% python3 -q
>>> import numpy as np
>>> np.set_printoptions(precision=1, suppress=True, linewidth=140, sign=" ")
>>> def rnd(a):
...     return np.round(a, 1) + 0
... 
>>> A = np.array([[1.0, -0.7, 1.7],
...     [0.0, 1.0, -1.1],
...     [0.0, -0.1, 0.6],
...     [1.0, 1.7, -0.2],
...     [-1.1, -0.4, 1.0],
...     [-0.2, -0.2, -0.7]])
>>> A[:, 0] *= 10
>>> A
array([[ 10. ,  -0.7,   1.7],
       [  0. ,   1. ,  -1.1],
       [  0. ,  -0.1,   0.6],
       [ 10. ,   1.7,  -0.2],
       [-11. ,  -0.4,   1. ],
       [ -2. ,  -0.2,  -0.7]])
>>> B = np.c_[A[:, :2] @ np.array([[0, 3], [0, 3]]), np.array([-1, -4, -5, -3, 4, -1])]
>>> rnd(B)
array([[  0. ,  27.9,  -1. ],
       [  0. ,   3. ,  -4. ],
       [  0. ,  -0.3,  -5. ],
       [  0. ,  35.1,  -3. ],
       [  0. , -34.2,   4. ],
       [  0. ,  -6.6,  -1. ]])
>>> np.linalg.matrix_rank(np.c_[A, B])
np.int64(4)
>>> rnd(np.linalg.lstsq(A, B[:, 0])[0])
array([ 0.,  0.,  0.])
>>> mat = np.load("w.npy")
>>> mat
array([[ 0, -1, -2],
       [ 1,  0, -6],
       [ 2,  6,  0]])
>>> blk = np.stack([mat, -1 * mat, mat[::-1]])
>>> blk.shape
(3, 3, 3)
>>> (blk @ mat.T).shape
(3, 3, 3)
>>> np.einsum("bij,cij->bc", blk, blk)
array([[ 82, -82,  25],
       [-82,  82, -25],
       [ 25, -25,  82]])
>>> mat @ mat
array([[ -5, -12,   6],
       [-12, -37,  -2],
       [  6,  -2, -40]])
>>> (mat - mat.T) / 2
array([[ 0., -1., -2.],
       [ 1.,  0., -6.],
       [ 2.,  6.,  0.]])
>>> rnd(np.abs(np.linalg.eigvals(mat)).max())
np.float64(6.4)
>>> rnd(np.linalg.det(mat))
np.float64(0.0)
>>> W0 = np.loadtxt("data.csv", delimiter=",")
>>> W0
array([[  5.,   3.,  -9.,   1.,   2.],
       [ -4.,  -3.,  -5.,  -1.,   6.],
       [-11.,  -9., -29.,  -3.,  26.]])
>>> U, sigma, vt = np.linalg.svd(W0)
>>> vecs = vt[:(sigma > 1e-8).sum()]
>>> rng = np.random.default_rng(39)
>>> x = W0[1] + 5 * W0[2] + rng.integers(2) * np.eye(5)[1]
>>> x
array([ -59.,  -47., -150.,  -16.,  136.])
>>> rnd(np.diag(vecs.T @ vecs))
array([ 0.5,  0.2,  0.8,  0. ,  0.4])
>>> np.linalg.matrix_rank(np.vstack([W0, x]))
np.int64(3)
>>> np.allclose(vecs.T @ vecs @ x, x)
False
>>> rnd(np.linalg.norm(x - vecs.T @ vecs @ x))
np.float64(0.9)
